$ ipython --no-banner

In [1]: import numpy as np

In [2]: import numpy.linalg as la

In [3]: np.set_printoptions(precision=1, suppress=True, linewidth=160)

In [4]: def tidy(a):
   ...:     return np.round(a, 1) + 0
   ...: 

In [5]: feats = np.load("layer4.npy")

In [6]: print(feats)
[[1 0 0 0 0]
 [0 0 0 0 0]
 [0 0 3 0 0]
 [0 0 0 1 0]
 [0 0 0 0 1]]

In [7]: theta = np.radians(15)

In [8]: R = np.eye(5)

In [9]: R[1, 1] = R[3, 3] = np.cos(theta)

In [10]: R[1, 3], R[3, 1] = -np.sin(theta), np.sin(theta)

In [11]: print(tidy(R))
[[ 1.   0.   0.   0.   0. ]
 [ 0.   1.   0.  -0.3  0. ]
 [ 0.   0.   1.   0.   0. ]
 [ 0.   0.3  0.   1.   0. ]
 [ 0.   0.   0.   0.   1. ]]

In [12]: A2 = feats @ R.T

In [13]: print(tidy(np.abs(A2 - feats).max(axis=0)))
[0.  0.3 0.  0.  0. ]

In [14]: tidy(la.det(R)), tidy(np.trace(R))
Out[14]: (np.float64(1.0), np.float64(4.9))

In [15]: U, sig, VT = la.svd(feats)

In [16]: np.argmax(sig[:-1] / (sig[1:] + 1e-6)) + 1
Out[16]: np.int64(4)

In [17]: sig
Out[17]: array([3., 1., 1., 1., 0.])

In [18]: A2 = U[:, :4] @ np.diag(sig[:4]) @ VT[:4]

In [19]: tidy(la.norm(feats - A2) / la.norm(feats))
Out[19]: np.float64(0.0)

In [20]: A2
Out[20]: 
array([[1., 0., 0., 0., 0.],
       [0., 0., 0., 0., 0.],
       [0., 0., 3., 0., 0.],
       [0., 0., 0., 1., 0.],
       [0., 0., 0., 0., 1.]])

In [21]: la.matrix_rank(feats, rtol=0.05)
Out[21]: np.int64(4)

In [22]: np.abs(feats - A2).max()
Out[22]: np.float64(0.0)

In [23]: A2 = np.array([[8, 5, 4], [8, 5, 9], [1, 0, 9], [6, 3, 7], [0, 1, 0]])

In [24]: np.einsum("ij,ij->i", feats, feats)
Out[24]: array([1, 0, 9, 1, 1])

In [25]: u = np.array([2, -2, 1])

In [26]: mat = np.array([np.roll(u, i) for i in range(3)])

In [27]: mat
Out[27]: 
array([[ 2, -2,  1],
       [ 1,  2, -2],
       [-2,  1,  2]])

In [28]: q, evecs = la.qr(mat[:, :2])[0], la.qr(mat[:, 2:])[0]

In [29]: sig = la.svd(q.T @ evecs, compute_uv=False)

In [30]: tidy(sig)
Out[30]: array([0.8])

In [31]: print((sig > 0.9).sum())
0

In [32]: tidy(la.norm(q @ q.T - evecs @ evecs.T, 2))
Out[32]: np.float64(1.0)

In [33]: M = np.load("run6.npy")

In [34]: M
Out[34]: 
array([[-3, -2, -1,  0,  1,  2],
       [ 3,  4,  5,  6,  7,  8],
       [ 9, 10, 11, 12, 13, 14],
       [15, 16, 17, 18, 19, 20],
       [21, 22, 23, 24, 25, 26],
       [27, 28, 29, 30, 31, 32]])

In [35]: x = np.array([8, 4, -6, 7, 8, 8])

In [36]: a = np.maximum(M @ x, 0)

In [37]: M.T @ a
Out[37]: array([49440, 52040, 54640, 57240, 59840, 62440])

In [38]: np.maximum(M @ x, 0) - np.maximum(-M @ x, 0)
Out[38]: array([ -2, 172, 346, 520, 694, 868])

In [39]: np.maximum(M @ (3 * x), 0)
Out[39]: array([   0,  516, 1038, 1560, 2082, 2604])

In [40]: A2 = np.array([[-4, -4, 2],
    ...:     [0, 1, -4],
    ...:     [5, 3, 1],
    ...:     [1, 0, -1],
    ...:     [5, 3, 2],
    ...:     [1, 0, -2]])

In [41]: la.matrix_rank(np.vstack([M, A2.T]))
Out[41]: np.int64(5)

In [42]: la.matrix_rank(M @ A2)
Out[42]: np.int64(2)

In [43]: np.einsum("ik,kj->ij", M, A2)
Out[43]: 
array([[ 14,  10,  -1],
       [ 62,  28, -13],
       [110,  46, -25],
       [158,  64, -37],
       [206,  82, -49],
       [254, 100, -61]])

In [44]: print(np.einsum("ij,ij->i", M, M))
[  19  199  811 1855 3331 5239]

In [45]: M @ A2
Out[45]: 
array([[ 14,  10,  -1],
       [ 62,  28, -13],
       [110,  46, -25],
       [158,  64, -37],
       [206,  82, -49],
       [254, 100, -61]])

In [46]: J = np.array([[5, 5, 0],
    ...:     [-6, -6, 0],
    ...:     [-8, -8, 0],
    ...:     [-9, -9, 0],
    ...:     [-2, -2, 0],
    ...:     [-3, -3, 0]])

In [47]: J
Out[47]: 
array([[ 5,  5,  0],
       [-6, -6,  0],
       [-8, -8,  0],
       [-9, -9,  0],
       [-2, -2,  0],
       [-3, -3,  0]])

In [48]: # rank 1

In [49]: np.unique(J.round(6), axis=0).shape
Out[49]: (6, 3)

In [50]: np.allclose(J[:-1].T @ la.lstsq(J[:-1].T, J[-1])[0], J[-1])
Out[50]: True

In [51]: hat = np.triu(np.array([[-3, 1, -1], [-2, -3, -3], [-2, 3, 3]]), 1) + np.eye(3)

In [52]: A2 = hat @ mat @ la.inv(hat)

In [53]: A2
Out[53]: 
array([[  5.,  -6., -16.],
       [  7.,  -8., -25.],
       [ -2.,   3.,   9.]])

In [54]: x = np.array([-6, -2, -5])

In [55]: print(np.einsum("ij,j->i", J, x))
[-40  48  64  72  16  24]

In [56]: J @ np.eye(3)[1]
Out[56]: array([ 5., -6., -8., -9., -2., -3.])

In [57]: np.sign((J @ x).round(6))
Out[57]: array([-1,  1,  1,  1,  1,  1])

In [58]: u = np.array([2, -1])

In [59]: np.convolve(J[5], u)
Out[59]: array([-6, -3,  3,  0])
